$ python -q
>>> import numpy as np
>>> np.set_printoptions(precision=3, suppress=True, linewidth=160, sign=" ")
>>> def tidy(a):
...     return np.round(a, 3) + 0
... 
>>> m1 = np.load("run9.npy")
>>> m1
array([[-21.477, -23.135, -17.903],
       [-11.626, -12.138,  -9.833],
       [-10.503, -10.911,  -8.929],
       [ -3.193,  -3.193,  -3.15 ],
       [ -2.407,  -2.411,  -2.538],
       [ -1.32 ,  -1.363,  -1.684],
       [ -1.101,  -1.158,  -1.507],
       [ -0.562,  -0.667,  -1.052],
       [ -0.324,  -0.454,  -0.823],
       [ -0.318,  -0.45 ,  -0.817],
       [ -0.024,  -0.152,  -0.345],
       [ -0.018,  -0.14 ,  -0.316],
       [ -0.003,  -0.086,  -0.188],
       [ -0.001,  -0.059,  -0.126],
       [  0.015,   0.252,   0.419],
       [  0.075,   0.561,   0.828],
       [  0.896,   2.758,   3.127],
       [  3.214,   7.402,   7.354],
       [  5.507,  11.566,  10.955],
       [  6.406,  13.145,  12.297],
       [  7.308,  14.711,  13.621],
       [ 18.027,  32.465,  28.274],
       [ 20.737,  36.811,  31.804]])
>>> C2 = np.cov(m1, rowvar=False)
>>> tidy(np.corrcoef(m1[:, 2], m1[:, 1])[0, 1])
np.float64(0.998)
>>> np.argsort(-m1.std(axis=0).round(6), kind="stable")
array([ 1,  2,  0])
>>> C2.shape
(3, 3)
>>> def softmax(z):
...     e = np.exp(z - z.max(axis=-1, keepdims=True))
...     return e / e.sum(axis=-1, keepdims=True)
... 
>>> tidy(softmax(m1[17] + 2))
array([ 0.008,  0.508,  0.484])
>>> tidy(softmax(m1).sum(axis=1))
array([ 1.,  1.,  1.,  1.,  1.,  1.,  1.,  1.,  1.,  1.,  1.,  1.,  1.,  1.,  1.,  1.,  1.,  1.,  1.,  1.,  1.,  1.,  1.])
>>> att = m1 @ m1.T / np.sqrt(3)
>>> softmax(att).round(6).argmax(axis=1)
array([  0,   0,   0,   0,   0,   0,   0,   0,   0,   0,   0,   0,   0,   0,  22,  22,  22,  22,  22,  22,  22,  22,  22])
>>> Ac = m1 - m1.mean(axis=0)
>>> U, sigma, Vt = np.linalg.svd(Ac, full_matrices=False)
>>> np.searchsorted(np.cumsum(sigma ** 2) / (sigma ** 2).sum(), 0.9) + 1
np.int64(1)
>>> (np.sign(U[:, 0]) == np.sign(U[0, 0])).astype(int)
array([ 1,  1,  1,  1,  1,  1,  1,  1,  1,  1,  1,  1,  1,  1,  1,  1,  0,  0,  0,  0,  0,  0,  0])
>>> tidy(sigma ** 2 / (sigma ** 2).sum())
array([ 0.992,  0.008,  0.   ])
>>> tidy(np.abs(Vt[-1]))
array([ 0.221,  0.715,  0.663])
>>> X = np.load("w.npy")
>>> X
array([[ 4.,  1.],
       [ 0.,  4.]])
>>> [int(np.linalg.matrix_rank(np.linalg.matrix_power(X, p))) for p in range(1, 3)]
[2, 2]
>>> np.prod(np.diag(X)), tidy(np.linalg.det(X))
(np.float64(16.0), np.float64(16.0))
>>> X @ X
array([[ 16.,   8.],
       [  0.,  16.]])
>>> tidy(np.linalg.matrix_power(X - np.diag(np.diag(X)), 2))
array([[ 0.,  0.],
       [ 0.,  0.]])
>>> tidy(np.sort(np.linalg.eigvals(X)))
array([ 4.,  4.])
>>> w, vecs = np.linalg.eig(X)
>>> w
array([ 4.,  4.])
>>> tidy(np.sort(np.linalg.eigvals(np.linalg.inv(X))))
array([ 0.25,  0.25])
>>> tidy(np.sort(np.linalg.eigvals(X.T)))
array([ 4.,  4.])
>>> K = np.array([[0, 8, -1, -6], [-8, 0, 4, 0], [1, -4, 0, 2], [6, 0, -2, 0]])
>>> K
array([[ 0,  8, -1, -6],
       [-8,  0,  4,  0],
       [ 1, -4,  0,  2],
       [ 6,  0, -2,  0]])
>>> rng = np.random.default_rng(22969)
>>> idx = rng.permutation(4)
>>> M2 = K[:, idx] * rng.choice([-1, 1], 4)
>>> M2
array([[ 0, -6,  8,  1],
       [ 8,  0,  0, -4],
       [-1,  2, -4,  0],
       [-6,  0,  0,  2]])
>>> U, _, Vt = np.linalg.svd(K.T @ M2)
>>> idx
array([ 0,  3,  1,  2])
>>> W1 = np.array([[0, 0, 1, -1], [0, 2, -1, 0], [0, 0, 0, 0], [-1, -1, -1, -1]])
>>> coef = np.array([0, 0, 1, 0])
>>> hid = np.maximum(K @ W1 + coef, 0)
>>> np.linalg.matrix_rank(hid)
np.int64(3)
>>> (hid > 0).astype(int)
array([[ 1,  1,  0,  1],
       [ 0,  0,  0,  1],
       [ 0,  0,  1,  0],
       [ 0,  0,  1,  0]])
>>> cent = np.array([[-3, -3], [-1, -1], [0, 2], [1, 2]])
>>> hid @ cent
array([[-34, -28],
       [  8,  16],
       [  0,   8],
       [  0,  14]])
>>> x0 = np.array([-2, 1, -2, -2])
>>> K @ np.eye(4)[3]
array([-6.,  0.,  2.,  0.])
>>> np.sign((K @ x0).round(6))
array([ 1,  1, -1, -1])
>>> K @ (2 * x0)
array([ 44,  16, -20, -16])
>>> K * x0
array([[  0,   8,   2,  12],
       [ 16,   0,  -8,   0],
       [ -2,  -4,   0,  -4],
       [-12,   0,   4,   0]])
>>> (K * x0).sum(axis=1)
array([ 22,   8, -10,  -8])
>>> (K @ x0).argmax()
np.int64(0)
>>> K @ x0
array([ 22,   8, -10,  -8])
>>> np.linalg.norm(K @ x0) <= np.linalg.norm(K, 2) * np.linalg.norm(x0) + 1e-9
np.True_
>>> np.linalg.cond(K) > 100
np.False_
>>> round(np.log10(np.linalg.cond(K)))
1
>>> tidy(np.abs(np.linalg.svd(K)[2][-1]))
array([ 0.397,  0.014,  0.9  ,  0.177])
>>> feats = np.array([[3, -3, -2], [2, 2, -3], [3, -3, -2]])
>>> U, sigma, Vt = np.linalg.svd(feats)
>>> tidy(sigma)
array([ 6.815,  3.815,  0.   ])
>>> np.argmax(sigma[:-1] / (sigma[1:] + 1e-6)) + 1
np.int64(2)
>>> M2 = U[:, :2] @ np.diag(sigma[:2]) @ Vt[:2]
>>> tidy(M2)
array([[ 3., -3., -2.],
       [ 2.,  2., -3.],
       [ 3., -3., -2.]])
>>> W1 = np.array([[-3, 3, 1, 0, 2], [-2, -2, -2, 3, -2], [0, 0, -2, 1, 0]])
>>> coef = np.array([-8, 9, -6, 0, 6])
>>> hid = np.maximum(M2 @ W1 + coef, 0)
>>> tidy(hid)
array([[  0.,  24.,   7.,   0.,  18.],
       [  0.,  11.,   0.,   3.,   6.],
       [  0.,  24.,   7.,   0.,  18.]])
>>> np.linalg.matrix_rank(hid)
np.int64(2)
>>> cent = np.array([[-5, -2], [-3, 3], [-2, 0], [-4, 4], [-5, -4]])
>>> tidy(hid @ cent)
array([[-176.,    0.],
       [ -75.,   21.],
       [-176.,    0.]])
>>> W1 @ cent
array([[-6,  7],
       [18, 18],
       [ 0,  4]])
>>> M2 = np.array([[2, 2], [2, 2]])
>>> cent = np.array([[4, 3], [4, 4]])
>>> J = np.kron(M2, cent)
>>> J
array([[ 8,  6,  8,  6],
       [ 8,  8,  8,  8],
       [ 8,  6,  8,  6],
       [ 8,  8,  8,  8]])
>>> J.shape
(4, 4)
>>> np.linalg.rank(J)
Traceback (most recent call last):
  File "<python-input-77>", line 1, in <module>
    np.linalg.rank(J)
    ^^^^^^^^^^^^^^
AttributeError: module 'numpy.linalg' has no attribute 'rank'
>>> np.unravel_index(np.abs(J).argmax(), J.shape)
(np.int64(0), np.int64(0))
>>> J - J[0]
array([[ 0,  0,  0,  0],
       [ 0,  2,  0,  2],
       [ 0,  0,  0,  0],
       [ 0,  2,  0,  2]])
>>> J.mean(axis=0)
array([ 8.,  7.,  8.,  7.])
